In [1]: import numpy as np

In [2]: from numpy import linalg as LA

In [3]: np.set_printoptions(precision=3, suppress=True, linewidth=120)

In [4]: tidy = lambda a: np.round(a, 3) + 0

In [5]: E = np.array([[-2, 0, 3, 0, 0],
   ...:     [-1, 2, -3, 0, 3],
   ...:     [0, 0, -2, 0, 0],
   ...:     [0, 0, 2, 0, 0]])

In [6]: E
Out[6]: 
array([[-2,  0,  3,  0,  0],
       [-1,  2, -3,  0,  3],
       [ 0,  0, -2,  0,  0],
       [ 0,  0,  2,  0,  0]])

In [7]: # rank 3

In [8]: Uu, s, Vt = LA.svd(E)

In [9]: evecs = Vt[:(s > 1e-8).sum()]

In [10]: rng = np.random.default_rng(4748)

In [11]: x0 = E[1] + 4 * E[2] + rng.integers(2) * np.eye(5)[1]

In [12]: x0
Out[12]: array([ -1.,   3., -11.,   0.,   3.])

In [13]: tidy(evecs.T @ evecs)
Out[13]: 
array([[1.   , 0.   , 0.   , 0.   , 0.   ],
       [0.   , 0.308, 0.   , 0.   , 0.462],
       [0.   , 0.   , 1.   , 0.   , 0.   ],
       [0.   , 0.   , 0.   , 0.   , 0.   ],
       [0.   , 0.462, 0.   , 0.   , 0.692]])

In [14]: np.allclose(evecs.T @ evecs @ x0, x0)
Out[14]: False

In [15]: tidy(np.diag(evecs.T @ evecs))
Out[15]: array([1.   , 0.308, 1.   , 0.   , 0.692])

In [16]: tidy(LA.norm(x0 - evecs.T @ evecs @ x0))
Out[16]: np.float64(0.832)

In [17]: LA.matrix_rank(np.vstack([E, x0]))
Out[17]: np.int64(4)

In [18]: T = np.stack([E, -2 * E, E[::-1]])

In [19]: T.shape
Out[19]: (3, 4, 5)

In [20]: T.sum(axis=0)
Out[20]: 
array([[ 2,  0, -1,  0,  0],
       [ 1, -2,  1,  0, -3],
       [-1,  2, -1,  0,  3],
       [-2,  0,  1,  0,  0]])

In [21]: np.einsum("bij,cij->bc", T, T)
Out[21]: 
array([[ 44, -88,  24],
       [-88, 176, -48],
       [ 24, -48,  44]])

In [22]: LA.matrix_rank(T.reshape(3, -1))
Out[22]: np.int64(2)

In [23]: LA.matrix_rank(T)
Out[23]: array([3, 3, 3])

In [24]: W0 = np.load("x.npy")

In [25]: W0
Out[25]: 
array([[0, 0, 0, 0, 0],
       [0, 0, 1, 0, 1],
       [0, 1, 0, 0, 1],
       [0, 0, 0, 0, 0],
       [0, 1, 1, 0, 0]])

In [26]: # row 3 repeats row 0

In [27]: np.einsum("ij,ji->", W0, W0)
Out[27]: np.int64(6)

In [28]: tidy(np.poly(W0))
Out[28]: array([ 1.,  0., -3., -2.,  0.,  0.])

In [29]: np.einsum("ii->", W0)
Out[29]: np.int64(0)

In [30]: tidy(LA.det(W0[::-1]))
Out[30]: np.float64(0.0)

In [31]: tidy(LA.det(W0.T))
Out[31]: np.float64(0.0)

In [32]: tidy(LA.det(2 * W0)), tidy(LA.det(W0))
Out[32]: (np.float64(0.0), np.float64(0.0))

In [33]: tidy(LA.eigvals(W0).sum().real)
Out[33]: np.float64(0.0)

In [34]: rk = LA.matrix_rank(W0)

In [35]: rk
Out[35]: np.int64(3)

In [36]: N = LA.svd(W0)[2][rk:].T

In [37]: N @ N.T
Out[37]: 
array([[1., 0., 0., 0., 0.],
       [0., 0., 0., 0., 0.],
       [0., 0., 0., 0., 0.],
       [0., 0., 0., 1., 0.],
       [0., 0., 0., 0., 0.]])

In [38]: [int(LA.matrix_rank(W0[:, :j + 1])) for j in range(5)]
Out[38]: [0, 1, 2, 2, 3]

In [39]: M = np.maximum(np.array([[1],
    ...:     [1],
    ...:     [2],
    ...:     [0],
    ...:     [-1],
    ...:     [2],
    ...:     [0],
    ...:     [0],
    ...:     [1],
    ...:     [-2],
    ...:     [-2],
    ...:     [-2],
    ...:     [1],
    ...:     [-1],
    ...:     [0],
    ...:     [2],
    ...:     [1],
    ...:     [0],
    ...:     [1],
    ...:     [-1],
    ...:     [0]]) @ np.array([[0, 2, 3, 1]]) + np.array([-6, 1, -2, -8]), 0)

In [40]: M
Out[40]: 
array([[0, 3, 1, 0],
       [0, 3, 1, 0],
       [0, 5, 4, 0],
       [0, 1, 0, 0],
       [0, 0, 0, 0],
       [0, 5, 4, 0],
       [0, 1, 0, 0],
       [0, 1, 0, 0],
       [0, 3, 1, 0],
       [0, 0, 0, 0],
       [0, 0, 0, 0],
       [0, 0, 0, 0],
       [0, 3, 1, 0],
       [0, 0, 0, 0],
       [0, 1, 0, 0],
       [0, 5, 4, 0],
       [0, 3, 1, 0],
       [0, 1, 0, 0],
       [0, 3, 1, 0],
       [0, 0, 0, 0],
       [0, 1, 0, 0]])

In [41]: C2 = M.T @ M

In [42]: np.diag(C2)
Out[42]: array([  0, 135,  54,   0])

In [43]: tidy(LA.eigvalsh(C2)[::-1])
Out[43]: array([182.388,   6.612,   0.   ,   0.   ])

In [44]: np.allclose(C2, C2.T)
Out[44]: True

In [45]: (M @ M.T).shape
Out[45]: (21, 21)

In [46]: LA.matrix_rank(C2)
Out[46]: np.int64(2)

In [47]: tidy(LA.svd(M, compute_uv=False) ** 2)
Out[47]: array([182.388,   6.612,   0.   ,   0.   ])

In [48]: C2
Out[48]: 
array([[  0,   0,   0,   0],
       [  0, 135,  78,   0],
       [  0,  78,  54,   0],
       [  0,   0,   0,   0]])

In [49]: np.trace(C2), (M ** 2).sum()
Out[49]: (np.int64(189), np.int64(189))

In [50]: rk = LA.matrix_rank(M)

In [51]: rk
Out[51]: np.int64(2)

In [52]: N = LA.svd(M)[2][rk:].T

In [53]: N @ N.T
Out[53]: 
array([[1., 0., 0., 0.],
       [0., 0., 0., 0.],
       [0., 0., 0., 0.],
       [0., 0., 0., 1.]])

In [54]: [int(LA.matrix_rank(M[:, :j + 1])) for j in range(4)]
Out[54]: [0, 1, 2, 2]

In [55]: W = np.array([[7, -2, -5, 3], [1, 7, 3, 4], [-4, 9, -4, -5], [-6, -1, 6, -4]])

In [56]: beta = np.array([2, -1, 2, -1])

In [57]: hid = np.maximum(M @ W + beta, 0)

In [58]: (hid > 0).astype(int)
Out[58]: 
array([[1, 1, 1, 1],
       [1, 1, 1, 1],
       [0, 1, 1, 0],
       [1, 1, 1, 1],
       [1, 0, 1, 0],
       [0, 1, 1, 0],
       [1, 1, 1, 1],
       [1, 1, 1, 1],
       [1, 1, 1, 1],
       [1, 0, 1, 0],
       [1, 0, 1, 0],
       [1, 0, 1, 0],
       [1, 1, 1, 1],
       [1, 0, 1, 0],
       [1, 1, 1, 1],
       [0, 1, 1, 0],
       [1, 1, 1, 1],
       [1, 1, 1, 1],
       [1, 1, 1, 1],
       [1, 0, 1, 0],
       [1, 1, 1, 1]])

In [59]: tidy((hid > 0).mean(axis=0))
Out[59]: array([0.857, 0.714, 1.   , 0.571])

In [60]: LA.matrix_rank(hid)
Out[60]: np.int64(4)

In [61]: W2 = np.array([[-1, 1, 0], [1, -2, -2], [2, -2, 2], [-1, -1, 2]])

In [62]: (hid @ W2).round(6).argmax(axis=1)
Out[62]: array([0, 0, 0, 0, 2, 0, 0, 0, 0, 2, 2, 2, 0, 2, 0, 0, 0, 0, 0, 2, 0])

In [63]: Uu, s, Vt = LA.svd(M)

In [64]: evecs = Vt[:(s > 1e-8).sum()]

In [65]: x0 = M[9] + 3 * M[10] + rng.integers(2) * np.eye(4)[3]

In [66]: x0
Out[66]: array([0., 0., 0., 1.])

In [67]: tidy(evecs.T @ evecs)
Out[67]: 
array([[0., 0., 0., 0.],
       [0., 1., 0., 0.],
       [0., 0., 1., 0.],
       [0., 0., 0., 0.]])

In [68]: tidy(LA.norm(x0 - evecs.T @ evecs @ x0))
Out[68]: np.float64(1.0)

In [69]: np.allclose(evecs.T @ evecs @ x0, x0)
Out[69]: False

In [70]: F = np.diag(np.array([-1, 3, 0])) + -1 * np.eye(3, k=1) + -1 * np.eye(3, k=-1)

In [71]: F
Out[71]: 
array([[-1., -1.,  0.],
       [-1.,  3., -1.],
       [ 0., -1.,  0.]])

In [72]: lab = rng.permutation(3)

In [73]: lab
Out[73]: array([2, 0, 1])

In [74]: out = F[lab][:, lab]

In [75]: np.diag(out)
Out[75]: array([ 0., -1.,  3.])

In [76]: np.trace(out)
Out[76]: np.float64(2.0)

In [77]: tidy(np.sort(np.abs(LA.eigvals(out))))
Out[77]: array([0.222, 1.285, 3.507])

In [78]: vals, evecs = LA.eigh(F)

In [79]: x0 = np.array([5, 1, 5])

In [80]: (np.sign(evecs[:, -1].round(6)) == np.sign(evecs[0, -1].round(6))).astype(int)
Out[80]: array([1, 0, 1])

In [81]: np.abs(F).sum(axis=1).max(), tidy(np.abs(vals).max())
Out[81]: (np.float64(5.0), np.float64(3.507))

In [82]: x0 @ F @ x0
Out[82]: np.float64(-42.0)

In [83]: C2 = F.T @ F

In [84]: (F @ F.T).shape
Out[84]: (3, 3)

In [85]: LA.matrix_rank(C2)
Out[85]: np.int64(3)

In [86]: np.trace(C2), (F ** 2).sum()
Out[86]: (np.float64(14.0), np.float64(14.0))

In [87]: tidy(LA.eigvalsh(C2)[::-1])
Out[87]: array([12.299,  1.652,  0.049])

In [88]: C2
Out[88]: 
array([[ 2., -2.,  1.],
       [-2., 11., -3.],
       [ 1., -3.,  1.]])

In [89]: tidy(LA.svd(F, compute_uv=False) ** 2)
Out[89]: array([12.299,  1.652,  0.049])
